% python3 -q
>>> import numpy as np
>>> from numpy import linalg as LA
>>> np.set_printoptions(precision=3, suppress=True, linewidth=160, sign=" ")
>>> A = np.array([[8, 2, 6, 7, 2, 9, 8, 0, 9, 5],
...     [2, 7, 1, 4, 9, 1, 6, 3, 5, 4],
...     [0, 1, 9, 3, 4, 2, 8, 8, 1, 2],
...     [5, 8, 4, 9, 9, 5, 4, 1, 2, 7],
...     [6, 9, 9, 8, 5, 2, 9, 5, 7, 2],
...     [2, 5, 5, 2, 1, 5, 9, 4, 4, 1],
...     [3, 4, 8, 8, 4, 3, 1, 1, 1, 5],
...     [1, 5, 1, 2, 6, 6, 8, 6, 1, 5],
...     [7, 1, 0, 5, 9, 9, 4, 0, 5, 2],
...     [3, 1, 5, 2, 9, 3, 4, 3, 2, 9]])
>>> A
array([[ 8,  2,  6,  7,  2,  9,  8,  0,  9,  5],
       [ 2,  7,  1,  4,  9,  1,  6,  3,  5,  4],
       [ 0,  1,  9,  3,  4,  2,  8,  8,  1,  2],
       [ 5,  8,  4,  9,  9,  5,  4,  1,  2,  7],
       [ 6,  9,  9,  8,  5,  2,  9,  5,  7,  2],
       [ 2,  5,  5,  2,  1,  5,  9,  4,  4,  1],
       [ 3,  4,  8,  8,  4,  3,  1,  1,  1,  5],
       [ 1,  5,  1,  2,  6,  6,  8,  6,  1,  5],
       [ 7,  1,  0,  5,  9,  9,  4,  0,  5,  2],
       [ 3,  1,  5,  2,  9,  3,  4,  3,  2,  9]])
>>> vec = np.array([-2, -1, 1, 1, 0, 2, 2, -2, 0, 2])
>>> target = A @ vec
>>> b, lr = np.zeros(10), 1 / LA.norm(A, 2) ** 2
>>> for i in range(8):
...     b -= lr * A.T @ (A @ b - target)
...     if i % 2 == 0: print(i, round(LA.norm(A @ b - target), 3))
... 
0 24.166
2 22.348
4 20.746
6 19.327
>>> np.round(LA.cond(A), 3)
np.float64(55.211)
>>> b
array([ 0.445,  0.01 ,  0.545,  0.448,  0.417,  0.872,  0.571,  0.159,  0.324,  0.721])
>>> r0, r1 = A[6], A[4]
>>> r0 @ r0
np.int64(206)
>>> r0 @ r1
np.int64(247)
>>> p = (r0 @ r1) / (r0 @ r0) * r0
>>> r1 - p
array([ 2.403,  4.204, -0.592, -1.592,  0.204, -1.597,  7.801,  3.801,  5.801, -3.995])
>>> rng = np.random.default_rng(63157)
>>> labels = rng.permutation(10)
>>> labels
array([ 7,  5,  9,  1,  6,  0,  3,  8,  2,  4])
>>> B = A[labels][:, labels]
>>> np.allclose(B, A)
False
>>> np.sort(np.abs(LA.eigvals(B)))
array([  3.126,   3.717,   4.058,   4.058,   4.494,   4.494,   4.646,   9.349,   9.349,  45.547])
>>> np.diag(B)
array([ 6,  5,  9,  7,  1,  8,  9,  5,  9,  5])
>>> B
array([[ 6,  6,  5,  5,  8,  1,  2,  1,  1,  6],
       [ 4,  5,  1,  5,  9,  2,  2,  4,  5,  1],
       [ 3,  3,  9,  1,  4,  3,  2,  2,  5,  9],
       [ 3,  1,  4,  7,  6,  2,  4,  5,  1,  9],
       [ 1,  3,  5,  4,  1,  3,  8,  1,  8,  4],
       [ 0,  9,  5,  2,  8,  8,  7,  9,  6,  2],
       [ 1,  5,  7,  8,  4,  5,  9,  2,  4,  9],
       [ 0,  9,  2,  1,  4,  7,  5,  5,  0,  9],
       [ 8,  2,  2,  1,  8,  0,  3,  1,  9,  4],
       [ 5,  2,  2,  9,  9,  6,  8,  7,  9,  5]])
>>> Uu, sv = LA.svd(B)
Traceback (most recent call last):
  File "<python-input-24>", line 1, in <module>
    Uu, sv = LA.svd(B)
    ^^^^^^
ValueError: too many values to unpack (expected 2)
>>> Uu, sv, vt = LA.svd(B, full_matrices=False)
>>> sv / sv[0]
array([ 1.   ,  0.312,  0.276,  0.239,  0.204,  0.126,  0.113,  0.04 ,  0.032,  0.018])
>>> (sv > 1e-8).sum()
np.int64(10)
>>> np.round(Uu.T @ Uu, 3) + 0
array([[ 1.,  0.,  0.,  0.,  0.,  0.,  0.,  0.,  0.,  0.],
       [ 0.,  1.,  0.,  0.,  0.,  0.,  0.,  0.,  0.,  0.],
       [ 0.,  0.,  1.,  0.,  0.,  0.,  0.,  0.,  0.,  0.],
       [ 0.,  0.,  0.,  1.,  0.,  0.,  0.,  0.,  0.,  0.],
       [ 0.,  0.,  0.,  0.,  1.,  0.,  0.,  0.,  0.,  0.],
       [ 0.,  0.,  0.,  0.,  0.,  1.,  0.,  0.,  0.,  0.],
       [ 0.,  0.,  0.,  0.,  0.,  0.,  1.,  0.,  0.,  0.],
       [ 0.,  0.,  0.,  0.,  0.,  0.,  0.,  1.,  0.,  0.],
       [ 0.,  0.,  0.,  0.,  0.,  0.,  0.,  0.,  1.,  0.],
       [ 0.,  0.,  0.,  0.,  0.,  0.,  0.,  0.,  0.,  1.]])
>>> np.round(vt @ vt.T, 3) + 0
array([[ 1.,  0.,  0.,  0.,  0.,  0.,  0.,  0.,  0.,  0.],
       [ 0.,  1.,  0.,  0.,  0.,  0.,  0.,  0.,  0.,  0.],
       [ 0.,  0.,  1.,  0.,  0.,  0.,  0.,  0.,  0.,  0.],
       [ 0.,  0.,  0.,  1.,  0.,  0.,  0.,  0.,  0.,  0.],
       [ 0.,  0.,  0.,  0.,  1.,  0.,  0.,  0.,  0.,  0.],
       [ 0.,  0.,  0.,  0.,  0.,  1.,  0.,  0.,  0.,  0.],
       [ 0.,  0.,  0.,  0.,  0.,  0.,  1.,  0.,  0.,  0.],
       [ 0.,  0.,  0.,  0.,  0.,  0.,  0.,  1.,  0.,  0.],
       [ 0.,  0.,  0.,  0.,  0.,  0.,  0.,  0.,  1.,  0.],
       [ 0.,  0.,  0.,  0.,  0.,  0.,  0.,  0.,  0.,  1.]])
>>> sv
array([ 46.8  ,  14.604,  12.906,  11.19 ,   9.552,   5.909,   5.282,   1.895,   1.512,   0.848])
>>> np.round(Uu.T @ B @ vt.T, 3) + 0
array([[ 46.8  ,   0.   ,   0.   ,   0.   ,   0.   ,   0.   ,   0.   ,   0.   ,   0.   ,   0.   ],
       [  0.   ,  14.604,   0.   ,   0.   ,   0.   ,   0.   ,   0.   ,   0.   ,   0.   ,   0.   ],
       [  0.   ,   0.   ,  12.906,   0.   ,   0.   ,   0.   ,   0.   ,   0.   ,   0.   ,   0.   ],
       [  0.   ,   0.   ,   0.   ,  11.19 ,   0.   ,   0.   ,   0.   ,   0.   ,   0.   ,   0.   ],
       [  0.   ,   0.   ,   0.   ,   0.   ,   9.552,   0.   ,   0.   ,   0.   ,   0.   ,   0.   ],
       [  0.   ,   0.   ,   0.   ,   0.   ,   0.   ,   5.909,   0.   ,   0.   ,   0.   ,   0.   ],
       [  0.   ,   0.   ,   0.   ,   0.   ,   0.   ,   0.   ,   5.282,   0.   ,   0.   ,   0.   ],
       [  0.   ,   0.   ,   0.   ,   0.   ,   0.   ,   0.   ,   0.   ,   1.895,   0.   ,   0.   ],
       [  0.   ,   0.   ,   0.   ,   0.   ,   0.   ,   0.   ,   0.   ,   0.   ,   1.512,   0.   ],
       [  0.   ,   0.   ,   0.   ,   0.   ,   0.   ,   0.   ,   0.   ,   0.   ,   0.   ,   0.848]])
>>> np.cumsum(sv ** 2) / np.sum(sv ** 2)
array([ 0.767,  0.842,  0.9  ,  0.944,  0.976,  0.988,  0.998,  0.999,  1.   ,  1.   ])
>>> K = np.load("sample9.npy")
>>> K
array([[  7.,   1.,   5.,   2.],
       [  5.,   3.,   3.,   2.],
       [ -1.,   1.,  -1.,   0.],
       [-18.,  -6., -12.,  -6.]])
>>> proj = np.triu(np.array([[-1, 1, 3, 3], [-1, -3, -2, -3], [2, -2, 3, -2], [-3, 2, 2, 1]]), 1) + np.eye(4)
>>> B = proj @ K @ LA.inv(proj)
>>> B
array([[ -45.,   34.,  172.,  567.],
       [  61.,  -42., -226., -741.],
       [  35.,  -22., -126., -411.],
       [ -18.,   12.,   66.,  216.]])
>>> proj @ K - K @ proj
array([[-52., -19., -55., -24.],
       [ 56.,  11.,  29.,  18.],
       [ 36.,  13.,  29.,  16.],
       [  0.,  18.,  42.,  12.]])
